$ python3 -q
>>> import numpy as np
>>> from numpy import linalg as LA
>>> np.set_printoptions(suppress=True, linewidth=140)
>>> M = np.load("w.npy")
>>> print(M)
[[ -6   0   3   6   7  -5   5  -3  -1   5   0]
 [ -1   0  10   7   2  -9  -2  -7   2   7   6]
 [  6   8  19  13   7 -15  -2   0   0   3  13]
 [ 13  12  24   8   0  -6 -10  -3   5  -3   4]
 [ 18   3  19  13   6 -11  -2 -12  14  -1   0]
 [ 24   5  24   9   3  -3   0 -16  11  -6  -6]
 [ 21   6  30  10   0  -7   3 -23  10  -7  -4]
 [ 30   3  26  13  -1 -12   8 -23   3   1  -2]
 [ 38   7  29  14   4  -5   9 -32  -1   4   4]
 [ 46   4  26  11  12  -3  14 -25   1   9  -2]
 [ 54   1  27  18   9  -7  21 -29  -5  14  -3]
 [ 52   7  31  11   7   0  29 -27  -5  17   5]
 [ 53  10  22  20  -1   3  24 -35 -14  10   1]
 [ 51   1  18  29   8  10  27 -26 -10   8  -5]
 [ 42   2  22  29  11   8  23 -24 -19   2   1]
 [ 40  -3  24  22   9  -1  14 -24 -28   2  10]
 [ 40 -11  32  25   4  -3  21 -17 -33  -5   9]
 [ 31 -18  37  17   0 -10  13 -18 -42  -3   0]
 [ 34 -12  46  19   7 -15  16 -14 -49  -1  -2]
 [ 42  -5  55  14  -1 -23  18 -12 -45  -6  -8]
 [ 49  -9  61  14 -10 -23   9  -3 -38   0  -6]
 [ 48  -8  64  13 -14 -25   8   4 -47  -5   3]
 [ 57 -15  61  10 -19 -24   3   5 -44  -3  -2]
 [ 60 -21  60   2 -23 -30  10   6 -46   4   0]
 [ 63 -29  66   8 -26 -35  11  10 -50  12   5]
 [ 58 -22  61   9 -22 -43  16   9 -57  11  13]
 [ 63 -19  70   9 -13 -52  21   6 -50  18  15]
 [ 59 -17  76   1 -17 -58  17  12 -48  21  19]
 [ 54 -22  84   7 -22 -59  25   7 -48  30  14]
 [ 59 -22  80   4 -24 -53  31  16 -45  24  21]
 [ 67 -15  72  10 -23 -52  38  23 -54  31  27]
 [ 62 -11  77  12 -31 -55  47  29 -63  35  27]
 [ 63 -16  83  15 -34 -62  50  23 -54  38  34]
 [ 69  -7  78  16 -39 -54  42  29 -48  34  29]
 [ 76   1  77  19 -45 -46  40  24 -45  42  38]
 [ 82  -4  82  18 -40 -49  39  17 -49  35  42]
 [ 74  -8  85  17 -38 -56  36  22 -46  36  46]]
>>> hat = M @ LA.solve(M.T @ M, M.T)
>>> print(np.round(hat @ M[:, 8], 2) + 0)
[ -1.   2.   0.   5.  14.  11.  10.   3.  -1.   1.  -5.  -5. -14. -10. -19. -28. -33. -42. -49. -45. -38. -47. -44. -46. -50. -57. -50.
 -48. -48. -45. -54. -63. -54. -48. -45. -49. -46.]
>>> print(np.allclose(hat @ hat, hat))
True
>>> print(np.round(LA.eigvalsh(hat), 2) + 0)
[0. 0. 0. 0. 0. 0. 0. 0. 0. 0. 0. 0. 0. 0. 0. 0. 0. 0. 0. 0. 0. 0. 0. 0. 0. 0. 1. 1. 1. 1. 1. 1. 1. 1. 1. 1. 1.]
>>> Xs = M - M.mean(axis=0)
>>> vecs = LA.svd(Xs)[2][:1]
>>> M2 = Xs - Xs @ vecs.T @ vecs
>>> print(np.round((Xs @ vecs.T).std(axis=0), 2))
[52.52]
>>> print(np.round(np.diag(vecs.T @ vecs), 2) + 0)
[0.11 0.02 0.22 0.   0.09 0.16 0.04 0.1  0.16 0.05 0.05]
>>> print(LA.norm(M2, axis=1).round(6).argmax())
0
>>> print(np.round(LA.norm(M2) / LA.norm(Xs), 2))
0.48
>>> Xs = (M - M.mean(axis=0)) / M.std(axis=0)
>>> print(np.argwhere(np.abs(Xs) > 2))
[[ 0  0]
 [ 1  0]
 [13  3]
 [14  3]
 [24  1]
 [32  6]
 [34  4]
 [34  9]
 [35 10]
 [36 10]]
>>> print(np.round(Xs.std(axis=0), 2))
[1. 1. 1. 1. 1. 1. 1. 1. 1. 1. 1.]
>>> coef = LA.lstsq(np.delete(Xs, 9, axis=1), Xs[:, 9])[0]
>>> print(round(1 - np.var(Xs[:, 9] - np.delete(Xs, 9, axis=1) @ coef), 2))
0.94
>>> arr = np.load("mat.npy")
>>> print(arr.round(2))
[[0.17 0.17 0.06 0.17 0.06 0.28]
 [0.17 0.17 0.06 0.17 0.06 0.28]
 [0.06 0.06 0.02 0.06 0.02 0.09]
 [0.17 0.17 0.06 0.17 0.06 0.28]
 [0.06 0.06 0.02 0.06 0.02 0.09]
 [0.28 0.28 0.09 0.28 0.09 0.46]]
>>> def softmax(z):
...     e = np.exp(z - z.max(axis=-1, keepdims=True))
...     return e / e.sum(axis=-1, keepdims=True)
... 
>>> print(np.round(softmax(arr[1]), 2))
[0.17 0.17 0.15 0.17 0.15 0.19]
>>> print(np.round(softmax(arr[1] + 4), 2))
[0.17 0.17 0.15 0.17 0.15 0.19]
>>> print(np.round(softmax(10 * arr[1]), 2))
[0.15 0.15 0.05 0.15 0.05 0.45]
>>> att = arr @ arr.T / np.sqrt(6)
>>> print(softmax(att).round(6).argmax(axis=1))
[5 5 5 5 5 5]
>>> print(np.round(softmax(att + np.triu(np.full(att.shape, -np.inf), 1)), 2))
[[1.   0.   0.   0.   0.   0.  ]
 [0.5  0.5  0.   0.   0.   0.  ]
 [0.34 0.34 0.33 0.   0.   0.  ]
 [0.25 0.25 0.24 0.25 0.   0.  ]
 [0.2  0.2  0.2  0.2  0.2  0.  ]
 [0.17 0.17 0.16 0.17 0.16 0.18]]
>>> M2 = np.array([[1, 3, 3],
...     [-1, -2, 0],
...     [-1, -1, -2],
...     [3, -1, -1],
...     [-3, -1, 0],
...     [-3, 2, -1]])
>>> print(np.round(np.einsum("ik,kj->ji", arr, M2), 2))
[[-0.56 -0.56 -0.19 -0.56 -0.19 -0.93]
 [ 0.44  0.44  0.15  0.44  0.15  0.74]
 [-0.06 -0.06 -0.02 -0.06 -0.02 -0.09]]
>>> print(np.vstack([arr, M2.T]).shape)
(9, 6)
>>> print(np.round(np.einsum("ik,kj->ij", arr, M2), 2))
[[-0.56  0.44 -0.06]
 [-0.56  0.44 -0.06]
 [-0.19  0.15 -0.02]
 [-0.56  0.44 -0.06]
 [-0.19  0.15 -0.02]
 [-0.93  0.74 -0.09]]
>>> print(LA.matrix_rank(arr @ M2))
1
>>> print(np.round(arr @ M2, 2))
[[-0.56  0.44 -0.06]
 [-0.56  0.44 -0.06]
 [-0.19  0.15 -0.02]
 [-0.56  0.44 -0.06]
 [-0.19  0.15 -0.02]
 [-0.93  0.74 -0.09]]
>>> print(np.round(np.einsum("ij,ij->i", arr, arr), 2))
[0.17 0.17 0.02 0.17 0.02 0.46]
>>> vec = np.array([0, 1, 2, 0, 1, 1])
>>> print(np.sign((arr @ vec).round(6)))
[1. 1. 1. 1. 1. 1.]
>>> print(LA.cond(arr) > 100)
True
>>> print(np.round((arr + arr.T) / 2, 2))
[[0.17 0.17 0.06 0.17 0.06 0.28]
 [0.17 0.17 0.06 0.17 0.06 0.28]
 [0.06 0.06 0.02 0.06 0.02 0.09]
 [0.17 0.17 0.06 0.17 0.06 0.28]
 [0.06 0.06 0.02 0.06 0.02 0.09]
 [0.28 0.28 0.09 0.28 0.09 0.46]]
>>> print(np.round(np.abs(LA.eigvals(arr)).max(), 2))
1.0
>>> print(np.allclose(arr @ arr.T, arr.T @ arr))
True
>>> print(np.trace(arr))
1.0
>>> print(round(LA.det(arr), 2))
-0.0
>>> print(np.round(arr @ arr, 2))
[[0.17 0.17 0.06 0.17 0.06 0.28]
 [0.17 0.17 0.06 0.17 0.06 0.28]
 [0.06 0.06 0.02 0.06 0.02 0.09]
 [0.17 0.17 0.06 0.17 0.06 0.28]
 [0.06 0.06 0.02 0.06 0.02 0.09]
 [0.28 0.28 0.09 0.28 0.09 0.46]]
>>> K = np.loadtxt("test19.csv", delimiter=",")
>>> print(K)
[[-0.11 -0.26  1.53  1.14  1.13 -0.6  -0.96  3.38  2.18  1.43 -0.39  0.61]
 [ 0.78 -1.32  1.17 -1.01 -0.06 -2.13  0.61  1.7   0.46  0.72  0.14  3.42]
 [ 0.55  0.68 -0.58  1.12  1.56 -0.27 -1.41 -1.41  0.52 -0.61  2.66 -2.91]
 [ 1.64  0.38  0.17  0.55  1.98 -1.2  -1.69  2.11 -0.47 -0.81 -2.07  1.98]
 [ 0.01 -2.49 -0.2   0.04 -0.09  0.17 -0.34  0.24 -2.23  0.34  2.7   2.48]
 [ 1.2  -0.11  1.23 -1.41  2.87 -0.47  0.07  0.81 -1.19 -1.55 -0.81 -2.53]
 [ 0.55 -0.41 -1.16 -0.95  0.58 -2.59 -0.65  0.64 -1.65 -2.77  0.    2.01]
 [ 2.27 -1.78  2.41  0.71 -0.58 -0.07 -0.33  1.98 -1.01  0.53 -0.96 -1.94]
 [-1.59  1.78 -1.22  1.96  0.07 -0.79  0.45 -0.32  3.11 -0.49  0.21 -1.76]
 [ 2.47  0.04 -0.14 -0.65 -2.37 -1.31 -1.44 -0.58  2.68  0.39  1.16 -0.12]
 [ 0.25  2.52 -2.87  0.08 -0.21 -0.74  0.62  0.36 -1.3  -1.41  2.32 -0.47]
 [ 0.85 -0.81  3.24 -0.05  2.12  1.63 -0.55 -1.85 -0.61  1.33 -0.08  0.34]
 [-0.57  0.91 -1.79 -1.64  1.46  1.42 -1.15 -1.29 -1.71  1.1  -1.71 -1.94]
 [-0.86  0.44 -0.14  2.24  0.7   0.58 -0.06  2.07 -1.88  2.57  1.95 -0.1 ]
 [ 1.17 -0.95  1.1  -0.45  2.94  1.32  0.39 -2.7   0.65 -0.8  -1.15 -1.06]
 [ 1.11  0.64 -1.87 -1.1  -2.64 -0.96 -0.42 -1.85  1.41 -1.29  1.83  0.35]
 [ 0.62 -2.46 -2.13  1.68  1.94 -0.67 -1.46 -0.99  1.8   0.32 -0.66 -0.34]
 [ 0.97 -0.5   1.19 -1.51  0.1  -1.21  1.91  0.56  0.5  -1.85 -2.35 -2.33]
 [ 0.34  0.22 -0.36  1.53 -2.16 -1.71 -0.59 -2.1  -0.83 -0.93  0.01 -2.91]
 [-1.26  0.18 -1.51 -0.27  0.04  1.55  0.58 -2.43  2.47  1.12 -2.23 -0.26]
 [ 1.33  1.57  0.38  1.66  0.33 -1.89  3.19  1.49  0.94  0.38  0.63  0.6 ]
 [-0.72  2.81 -0.17  1.22 -0.37 -1.83  0.83 -1.56 -0.93  2.34 -0.36 -1.42]
 [ 0.92 -1.31  1.92 -1.07 -1.99  0.66 -2.6  -0.44  1.17  1.46 -1.65 -0.2 ]
 [-3.09  0.49  1.03 -1.01  0.07 -1.55 -0.65 -1.62 -1.6  -0.35 -2.19  0.42]
 [ 0.63  1.46  0.46  1.91 -3.44  0.84 -1.54 -0.03  1.08  0.91 -0.37  1.24]
 [-0.15  2.72 -0.2   1.81 -0.86 -1.    2.06 -2.63  0.04  0.   -0.28  1.13]
 [-0.23  0.64  1.83  1.31  0.43 -0.87 -0.6  -3.38 -1.11 -2.16 -0.07 -0.92]
 [-0.36 -1.03  2.14  3.44  1.32  0.75  1.2   0.64  1.08 -0.43 -0.36 -1.33]
 [ 0.82  3.1  -2.18 -0.06 -2.18  0.9  -0.15  0.02  1.63 -0.8   0.98  0.36]
 [-0.19  0.1  -1.24  0.16  0.04 -3.09  2.98 -0.83  0.03  1.22 -0.6  -1.55]
 [ 1.12  1.68  0.29 -0.85  2.21  1.07 -2.91  0.07  0.33  1.57  1.71 -0.33]
 [-0.01  2.79 -0.75  2.66 -2.07 -0.67 -0.35 -0.26 -0.88  0.27 -1.73  0.89]
 [ 0.62 -0.94 -0.27  1.36 -0.26 -3.27  0.04 -1.03  1.29 -2.28 -1.73  0.36]
 [-1.14  0.4   3.   -1.93 -0.46  2.67  1.35 -0.05 -0.66  0.57  0.18  0.91]
 [ 1.41  0.42 -2.03  0.65 -0.82  0.81  1.13  0.29 -0.54  2.45  3.05 -0.06]]
>>> Xs = (K - K.mean(axis=0)) / K.std(axis=0)
>>> print(np.argwhere(np.abs(Xs) > 2))
[[ 0  7]
 [ 1 11]
 [ 6  9]
 [ 8  8]
 [11  2]
 [20  6]
 [23  0]
 [24  4]
 [27  3]
 [29  6]
 [30  6]
 [32  5]
 [33  5]
 [34 10]]
>>> print(np.round(Xs.std(axis=0), 2))
[1. 1. 1. 1. 1. 1. 1. 1. 1. 1. 1. 1.]
>>> coef = LA.lstsq(np.delete(Xs, 9, axis=1), Xs[:, 9])[0]
>>> print(coef.round(2) + 0)
[-0.15 -0.02  0.    0.12 -0.11  0.43  0.03  0.23  0.02  0.09  0.03]
>>> print(round(1 - np.var(Xs[:, 9] - np.delete(Xs, 9, axis=1) @ coef), 2))
0.27
>>> d = LA.norm(K[:, None] - K[None], axis=-1)
>>> print(np.flatnonzero(d[32] < d.mean() / 2))
[32]
>>> print(LA.matrix_rank(d ** 2))
14
>>> print(d.mean(axis=1).argmax())
33
>>> print(d[:5, :5].round(2))
[[0.   5.23 7.6  5.06 7.43]
 [5.23 0.   8.93 5.26 5.3 ]
 [7.6  8.93 0.   7.94 7.48]
 [5.06 5.26 7.94 0.   7.08]
 [7.43 5.3  7.48 7.08 0.  ]]
>>> print(np.round(LA.norm(K, axis=1), 2))
[5.   5.   5.   4.99 5.   4.99 5.   5.   5.   5.   5.   5.   5.   5.   5.   5.   5.   4.99 5.   5.   5.   5.   5.   5.   5.   5.   5.
 5.   5.   5.   5.   5.   5.   5.   5.  ]
>>> M2 = K / LA.norm(K, axis=1, keepdims=True)
>>> C2 = M2 @ M2.T
>>> print(np.argwhere(np.triu(np.abs(C2) > 0.95, 1)))
[]
>>> print(np.round(LA.norm(M2, axis=1), 2))
[1. 1. 1. 1. 1. 1. 1. 1. 1. 1. 1. 1. 1. 1. 1. 1. 1. 1. 1. 1. 1. 1. 1. 1. 1. 1. 1. 1. 1. 1. 1. 1. 1. 1. 1.]
>>> Xs = K - K.mean(axis=0)
>>> Uu, sig, VT = LA.svd(Xs, full_matrices=False)
>>> print(np.abs(Uu[:, 0]).argmax())
11
>>> print(round(float((sig ** 2).sum() ** 2 / (sig ** 4).sum()), 2))
9.4
>>> print(LA.matrix_rank(Xs))
12
>>> print(np.round(Xs.mean(axis=0), 2) + 0)
[0. 0. 0. 0. 0. 0. 0. 0. 0. 0. 0. 0.]
>>> print(np.round(np.abs(VT[-1]), 2))
[0.66 0.04 0.28 0.25 0.01 0.37 0.22 0.11 0.26 0.01 0.37 0.14]
>>> idx = K[:, 0] > np.median(K[:, 0])
>>> f = K[idx].mean(axis=0) - K[~idx].mean(axis=0)
>>> print(round(float((((K - K.mean(axis=0)) @ f > 0) == idx).mean()), 2))
0.86
>>> print(idx.astype(int))
[0 1 0 1 0 1 0 1 0 1 0 1 0 0 1 1 1 1 0 0 1 0 1 0 1 0 0 0 1 0 1 0 1 0 1]
>>> print(((K - K.mean(axis=0)) @ f > 0).astype(int))
[1 1 0 1 1 1 1 1 0 1 0 1 0 0 1 1 1 1 0 0 0 0 1 0 1 0 0 0 1 0 1 0 1 0 0]
>>> F = np.load("block5.npy")
>>> print(F.round(2))
[[ 0.97 -0.01  0.03  0.06  0.09  0.05  0.04 -0.1   0.03]
 [-0.01  0.99  0.01  0.03  0.05  0.03  0.02 -0.05  0.02]
 [ 0.03  0.01  0.98 -0.05 -0.08 -0.04 -0.04  0.09 -0.03]
 [ 0.06  0.03 -0.05  0.87 -0.2  -0.1  -0.09  0.2  -0.06]
 [ 0.09  0.05 -0.08 -0.2   0.69 -0.16 -0.14  0.32 -0.09]
 [ 0.05  0.03 -0.04 -0.1  -0.16  0.91 -0.07  0.17 -0.05]
 [ 0.04  0.02 -0.04 -0.09 -0.14 -0.07  0.94  0.14 -0.04]
 [-0.1  -0.05  0.09  0.2   0.32  0.17  0.14  0.67  0.1 ]
 [ 0.03  0.02 -0.03 -0.06 -0.09 -0.05 -0.04  0.1   0.97]]
>>> rng = np.random.default_rng(38260)
>>> M2 = F + rng.integers(-2, 3, (9, 8)) @ rng.integers(-2, 3, (8, 9))
>>> print(M2.round(2))
[[ -5.03  -3.01  -4.97  -9.94   2.09  12.05   4.04  -2.1    0.03]
 [ -6.01   1.99  -5.99 -10.97  -3.95   3.03   4.02   4.95  10.02]
 [  1.03   7.01   7.98   2.95  -1.08   0.96  -9.04   3.09  -3.03]
 [  6.06  -1.97   2.95   2.87   0.8   -9.1    3.91   0.2    0.94]
 [ -4.91 -11.95  -7.08  -4.2    1.69   1.84  10.86  -4.68   1.91]
 [  0.05  -1.97  -7.04  -4.1    2.84  -0.09   9.93  -1.83   1.95]
 [  7.04   2.02   8.96   4.91   0.86  -7.07  -6.06  -1.86  -3.04]
 [  0.9    0.95  -1.91   0.2    1.32   2.17  -0.86   0.67  -0.9 ]
 [ -1.97   4.02  -4.03  -0.06   2.91   8.95  -4.04  -0.9   -4.03]]
>>> print(np.round(M2 - F, 2))
[[ -6.  -3.  -5. -10.   2.  12.   4.  -2.   0.]
 [ -6.   1.  -6. -11.  -4.   3.   4.   5.  10.]
 [  1.   7.   7.   3.  -1.   1.  -9.   3.  -3.]
 [  6.  -2.   3.   2.   1.  -9.   4.   0.   1.]
 [ -5. -12.  -7.  -4.   1.   2.  11.  -5.   2.]
 [  0.  -2.  -7.  -4.   3.  -1.  10.  -2.   2.]
 [  7.   2.   9.   5.   1.  -7.  -7.  -2.  -3.]
 [  1.   1.  -2.   0.   1.   2.  -1.   0.  -1.]
 [ -2.   4.  -4.   0.   3.   9.  -4.  -1.  -5.]]
>>> print(LA.matrix_rank(M2 - F, tol=1e-8))
8
>>> w, vecs = LA.eigh(F)
>>> vec = np.array([-2, 2, 0, 2, 2, 2, 2, 0, -2])
>>> print(np.round(vecs * np.maximum(w, 0) @ vecs.T, 2))
[[ 0.97 -0.01  0.03  0.06  0.09  0.05  0.04 -0.1   0.03]
 [-0.01  0.99  0.01  0.03  0.05  0.03  0.02 -0.05  0.02]
 [ 0.03  0.01  0.98 -0.05 -0.08 -0.04 -0.04  0.09 -0.03]
 [ 0.06  0.03 -0.05  0.87 -0.2  -0.1  -0.09  0.2  -0.06]
 [ 0.09  0.05 -0.08 -0.2   0.69 -0.16 -0.14  0.32 -0.09]
 [ 0.05  0.03 -0.04 -0.1  -0.16  0.91 -0.07  0.17 -0.05]
 [ 0.04  0.02 -0.04 -0.09 -0.14 -0.07  0.94  0.14 -0.04]
 [-0.1  -0.05  0.09  0.2   0.32  0.17  0.14  0.67  0.1 ]
 [ 0.03  0.02 -0.03 -0.06 -0.09 -0.05 -0.04  0.1   0.97]]
>>> Uu, sig, VT = LA.svd(F)
>>> vecs = VT[:(sig > 1e-8).sum()]
>>> vec = F[6] + -3 * F[4] + rng.integers(2) * np.eye(9)[2]
>>> print(vec.round(2))
[-0.24 -0.13  1.21  0.5  -2.22  0.41  1.35 -0.81  0.24]
>>> print(LA.matrix_rank(np.vstack([F, vec])))
9
>>> print(np.round(LA.norm(vec - vecs.T @ vecs @ vec), 2))
0.15
>>> idx = rng.permutation(9)
>>> print(idx)
[0 7 2 5 1 6 4 8 3]
>>> M2 = F[idx][:, idx]
>>> print(np.round(np.trace(M2), 2))
8.0
>>> print(np.round(np.diag(M2), 2))
[0.97 0.67 0.98 0.91 0.99 0.94 0.69 0.97 0.87]
>>> print(np.round(LA.det(M2), 2), round(float(LA.det(F[idx])), 2))
-0.0 0.0
>>> print(M2.round(2))
[[ 0.97 -0.1   0.03  0.05 -0.01  0.04  0.09  0.03  0.06]
 [-0.1   0.67  0.09  0.17 -0.05  0.14  0.32  0.1   0.2 ]
 [ 0.03  0.09  0.98 -0.04  0.01 -0.04 -0.08 -0.03 -0.05]
 [ 0.05  0.17 -0.04  0.91  0.03 -0.07 -0.16 -0.05 -0.1 ]
 [-0.01 -0.05  0.01  0.03  0.99  0.02  0.05  0.02  0.03]
 [ 0.04  0.14 -0.04 -0.07  0.02  0.94 -0.14 -0.04 -0.09]
 [ 0.09  0.32 -0.08 -0.16  0.05 -0.14  0.69 -0.09 -0.2 ]
 [ 0.03  0.1  -0.03 -0.05  0.02 -0.04 -0.09  0.97 -0.06]
 [ 0.06  0.2  -0.05 -0.1   0.03 -0.09 -0.2  -0.06  0.87]]
